$ ipython --no-banner

In [1]: import numpy as np

In [2]: np.set_printoptions(precision=4, suppress=True, linewidth=200)

In [3]: M = np.loadtxt("dump.csv", delimiter=",")

In [4]: M
Out[4]: 
array([[0., 0., 0., 0., 0., 0., 0., 0., 0., 0.],
       [2., 0., 0., 0., 2., 0., 0., 4., 0., 0.],
       [1., 0., 0., 0., 1., 0., 0., 2., 0., 0.],
       [0., 0., 0., 0., 0., 0., 0., 0., 0., 0.],
       [3., 0., 0., 0., 3., 0., 0., 6., 0., 0.],
       [2., 0., 0., 0., 2., 0., 0., 4., 0., 0.],
       [3., 0., 0., 0., 3., 0., 0., 6., 0., 0.],
       [1., 0., 0., 0., 1., 0., 0., 2., 0., 0.],
       [1., 0., 0., 0., 1., 0., 0., 2., 0., 0.],
       [2., 0., 0., 0., 2., 0., 0., 4., 0., 0.],
       [0., 0., 0., 0., 0., 0., 0., 0., 0., 0.],
       [1., 0., 0., 0., 1., 0., 0., 2., 0., 0.]])

In [5]: # null space of dimension 9

In [6]: ang = np.radians(15)

In [7]: Rm = np.eye(10)

In [8]: Rm[7, 7] = Rm[3, 3] = np.cos(ang)

In [9]: Rm[7, 3], Rm[3, 7] = -np.sin(ang), np.sin(ang)

In [10]: Rm
Out[10]: 
array([[ 1.    ,  0.    ,  0.    ,  0.    ,  0.    ,  0.    ,  0.    ,  0.    ,  0.    ,  0.    ],
       [ 0.    ,  1.    ,  0.    ,  0.    ,  0.    ,  0.    ,  0.    ,  0.    ,  0.    ,  0.    ],
       [ 0.    ,  0.    ,  1.    ,  0.    ,  0.    ,  0.    ,  0.    ,  0.    ,  0.    ,  0.    ],
       [ 0.    ,  0.    ,  0.    ,  0.9659,  0.    ,  0.    ,  0.    ,  0.2588,  0.    ,  0.    ],
       [ 0.    ,  0.    ,  0.    ,  0.    ,  1.    ,  0.    ,  0.    ,  0.    ,  0.    ,  0.    ],
       [ 0.    ,  0.    ,  0.    ,  0.    ,  0.    ,  1.    ,  0.    ,  0.    ,  0.    ,  0.    ],
       [ 0.    ,  0.    ,  0.    ,  0.    ,  0.    ,  0.    ,  1.    ,  0.    ,  0.    ,  0.    ],
       [ 0.    ,  0.    ,  0.    , -0.2588,  0.    ,  0.    ,  0.    ,  0.9659,  0.    ,  0.    ],
       [ 0.    ,  0.    ,  0.    ,  0.    ,  0.    ,  0.    ,  0.    ,  0.    ,  1.    ,  0.    ],
       [ 0.    ,  0.    ,  0.    ,  0.    ,  0.    ,  0.    ,  0.    ,  0.    ,  0.    ,  1.    ]])

In [11]: A2 = M @ Rm.T

In [12]: np.round(np.linalg.det(Rm), 4), round(np.trace(Rm), 4)
Out[12]: (np.float64(1.0), np.float64(9.9319))

In [13]: np.allclose(np.linalg.norm(M, axis=1), np.linalg.norm(A2, axis=1))
Out[13]: True

In [14]: print(np.allclose(M @ M.T, A2 @ A2.T))
True

In [15]: print(A2)
[[0.     0.     0.     0.     0.     0.     0.     0.     0.     0.    ]
 [2.     0.     0.     1.0353 2.     0.     0.     3.8637 0.     0.    ]
 [1.     0.     0.     0.5176 1.     0.     0.     1.9319 0.     0.    ]
 [0.     0.     0.     0.     0.     0.     0.     0.     0.     0.    ]
 [3.     0.     0.     1.5529 3.     0.     0.     5.7956 0.     0.    ]
 [2.     0.     0.     1.0353 2.     0.     0.     3.8637 0.     0.    ]
 [3.     0.     0.     1.5529 3.     0.     0.     5.7956 0.     0.    ]
 [1.     0.     0.     0.5176 1.     0.     0.     1.9319 0.     0.    ]
 [1.     0.     0.     0.5176 1.     0.     0.     1.9319 0.     0.    ]
 [2.     0.     0.     1.0353 2.     0.     0.     3.8637 0.     0.    ]
 [0.     0.     0.     0.     0.     0.     0.     0.     0.     0.    ]
 [1.     0.     0.     0.5176 1.     0.     0.     1.9319 0.     0.    ]]
